$ python -q
>>> import numpy as np
>>> np.set_printoptions(precision=2, suppress=True, linewidth=140, sign=" ")
>>> W2 = 20 * np.array([[0.3, -0.3, 0.4, -0.2, 1.0, -0.9, -1.8, 1.8],
...     [1.1, 1.9, -0.5, 0.7, -0.1, -0.5, 1.7, 0.4]])
>>> rng = np.random.default_rng(484716)
>>> lab = rng.integers(0, 2, 28)
>>> arr = W2[lab] + rng.normal(size=(28, 8))
>>> arr
array([[ 21.08,  37.61,  -9.99,  14.33,  -1.71,  -9.76,  33.78,   7.69],
       [  6.71,  -7.63,   8.74,  -4.81,  19.58, -17.35, -35.51,  36.  ],
       [ 19.69,  38.91,  -9.43,  13.93,  -2.04,  -9.28,  33.14,   8.62],
       [  4.73,  -5.13,   7.85,  -1.94,  20.32, -17.53, -36.7 ,  35.75],
       [ 23.61,  36.95,  -8.24,  15.66,  -3.12, -10.82,  34.33,   7.99],
       [  6.54,  -6.19,   8.8 ,  -4.52,  18.39, -17.79, -35.21,  36.01],
       [  7.05,  -7.09,   8.83,  -3.3 ,  18.51, -18.74, -35.92,  35.74],
       [ 21.19,  38.49,  -9.35,  13.38,  -0.37,  -8.85,  34.  ,   8.28],
       [  6.08,  -5.48,   7.75,  -3.76,  21.22, -18.99, -34.65,  37.21],
       [  5.68,  -5.86,   7.44,  -2.81,  19.48, -18.54, -36.19,  36.13],
       [ 22.08,  39.49,  -9.65,  12.76,  -1.81, -10.43,  33.17,   8.78],
       [ 23.77,  37.78, -11.16,  15.71,  -2.78,  -9.53,  33.64,   7.03],
       [  6.61,  -4.85,   8.51,  -3.  ,  18.91, -19.03, -37.84,  34.89],
       [  7.23,  -4.94,   8.14,  -4.25,  20.67, -18.85, -35.19,  33.07],
       [  6.07,  -7.51,   7.43,  -5.13,  21.  , -18.48, -33.35,  38.09],
       [ 23.1 ,  36.59, -11.28,  13.56,  -1.48, -10.87,  35.95,   8.44],
       [  4.88,  -6.82,   7.33,  -1.74,  21.02, -19.96, -36.39,  34.81],
       [  4.72,  -5.46,   7.68,  -5.33,  20.01, -17.86, -36.08,  34.68],
       [  5.4 ,  -6.49,   7.67,  -4.11,  19.38, -16.18, -35.68,  36.45],
       [ 21.51,  38.19,  -7.97,  12.79,  -1.81,  -9.18,  33.8 ,   8.38],
       [  6.41,  -4.37,   7.88,  -5.01,  18.72, -18.49, -36.38,  34.56],
       [ 21.97,  36.19, -11.  ,  14.04,  -3.49, -11.29,  33.56,   7.34],
       [  4.97,  -5.77,   7.92,  -3.55,  18.95, -17.66, -37.7 ,  34.33],
       [  6.15,  -6.01,   7.14,  -6.57,  20.34, -18.04, -36.57,  36.46],
       [  5.75,  -5.88,   6.24,  -4.43,  19.48, -17.59, -36.  ,  37.76],
       [ 21.18,  38.69, -10.15,  13.49,  -2.92, -10.34,  35.36,   7.3 ],
       [ 24.08,  37.76, -10.8 ,  14.04,  -2.46,  -9.82,  34.  ,   5.76],
       [  5.08,  -4.77,   7.3 ,  -4.48,  19.75, -18.17, -36.63,  34.59]])
>>> W2 = arr[[9, 0]].astype(float)
>>> for _ in range(5):
...     lab = np.linalg.norm(arr[:, None] - W2, axis=-1).argmin(axis=1)
...     W2 = np.array([arr[lab == j].mean(axis=0) for j in range(2)])
... 
>>> lab
array([ 1,  0,  1,  0,  1,  0,  0,  1,  0,  0,  1,  1,  0,  0,  0,  1,  0,  0,  0,  1,  0,  1,  0,  0,  0,  1,  1,  0])
>>> np.bincount(lab)
array([ 17,  11])
>>> np.abs(W2[1] - W2[0]).argmax()
np.int64(6)
>>> W2[1] - W2[0]
array([ 16.23,  43.77, -17.71,  18.02, -21.93,   8.18,  70.07, -27.9 ])
>>> W0 = np.load("out16.npy")
>>> W0
array([[  0,   6,   5,   1],
       [  6,  10,   5,   6],
       [  5,   5,   4,   5],
       [  1,   6,   5,   4]])
>>> # symmetric
>>> ev, evecs = np.linalg.eigh(W0)
>>> x0 = np.array([0, 0, 1, 1])
>>> x0 @ W0 @ x0 / (x0 @ x0), round(ev[0], 2), np.round(ev[-1], 2)
(np.float64(9.0), np.float64(-4.95), np.float64(19.97))
>>> x0 @ W0 @ x0
np.int64(18)
>>> np.linalg.eigvalsh(W0[1:, 1:])
array([-1.1 ,  1.79, 17.31])
>>> ev, evecs = np.linalg.eig(W0)
>>> np.sort(np.linalg.eigvals(W0 @ W0))
array([   1.16,    3.63,   24.51,  398.7 ])
>>> np.sort(np.linalg.eigvals(W0.T))
array([-4.95,  1.08,  1.9 , 19.97])
>>> ev
array([19.97, -4.95,  1.08,  1.9 ])
>>> mat = np.load("case7.npy")
>>> mat
array([[ -9., -13.,  -3.,  -5.],
       [  0.,   2.,   0.,   0.],
       [ 28.,  29.,  11.,  10.],
       [  6.,   3.,   3.,   2.]])
>>> other = mat[0, 0] * mat[1:] - np.outer(mat[1:, 0], mat[0])
>>> other
array([[  0., -18.,   0.,   0.],
       [  0., 103., -15.,  50.],
       [  0.,  51.,  -9.,  12.]])
>>> mat[:, 0] / mat[0, 0]
array([ 1.  , -0.  , -3.11, -0.67])
>>> np.flatnonzero(~other.round(6).any(axis=1))
array([], dtype=int64)
>>> np.linalg.matrix_rank(other), np.linalg.matrix_rank(mat)
(np.int64(3), np.int64(4))
>>> np.linalg.matrix_rank(mat, rtol=0.1)
np.int64(1)
>>> [round(float(x), 2) for x in np.linalg.svd(mat, compute_uv=False)[:3]]
[46.63, 4.03, 1.09]
>>> np.round(np.linalg.norm(mat, 2) / np.linalg.norm(mat), 2)
np.float64(1.0)
>>> round(np.log10(np.linalg.cond(mat)))
2
>>> ev, evecs = np.linalg.eig(mat)
>>> np.round(mat @ evecs[:, 0] - ev[0] * evecs[:, 0], 2) + 0
array([ 0.,  0.,  0.,  0.])
>>> np.sort(np.linalg.eigvals(mat @ mat))
array([  4.,   4.,   9.,  25.])
>>> np.sort(np.linalg.eigvals(mat.T))
array([-3.,  2.,  2.,  5.])
>>> np.sort(np.linalg.eigvals(np.linalg.inv(mat)))
array([-0.33,  0.2 ,  0.5 ,  0.5 ])
>>> th = np.radians(90)
>>> Rm = np.eye(4)
>>> Rm[1, 1] = Rm[2, 2] = np.cos(th)
>>> Rm[1, 2], Rm[2, 1] = -np.sin(th), np.sin(th)
>>> Rm.round(2) + 0
array([[ 1.,  0.,  0.,  0.],
       [ 0.,  0., -1.,  0.],
       [ 0.,  1.,  0.,  0.],
       [ 0.,  0.,  0.,  1.]])
>>> other = mat @ Rm.T
>>> round(np.linalg.det(Rm), 2), np.trace(Rm)
(np.float64(1.0), np.float64(2.0))
>>> np.allclose(np.linalg.norm(mat, axis=1), np.linalg.norm(other, axis=1))
True
>>> np.linalg.svd(mat, compute_uv=False), np.linalg.svd(other, compute_uv=False)
(array([ 46.63,   4.03,   1.09,   0.29]), array([ 46.63,   4.03,   1.09,   0.29]))
>>> np.poly(mat)
array([  1.,  -6.,  -3.,  52., -60.])
>>> np.round(np.linalg.det(mat[::-1]), 2)
np.float64(-60.0)
>>> np.einsum("ii->", mat)
np.float64(6.0)
>>> round(float(np.linalg.det(mat.T)), 2)
-60.0
>>> X = np.load("layer13.npy")
>>> X
array([[-0.51, -0.16,  0.85],
       [ 0.85, -0.28,  0.45],
       [ 0.17,  0.95,  0.28]])
>>> lab = rng.permutation(3)
>>> other = X[:, lab] * rng.choice([-1, 1], 3)
>>> other
array([[ 0.51, -0.85,  0.16],
       [-0.85, -0.45,  0.28],
       [-0.17, -0.28, -0.95]])
>>> U, _, Vh = np.linalg.svd(X.T @ other)
>>> np.round(np.linalg.lstsq(X, other)[0], 2) + 0
array([[-1.,  0.,  0.],
       [ 0.,  0., -1.],
       [ 0., -1.,  0.]])
>>> lab
array([ 0,  2,  1])
>>> np.round(U @ Vh, 2) + 0
array([[-1.,  0.,  0.],
       [ 0.,  0., -1.],
       [ 0., -1.,  0.]])
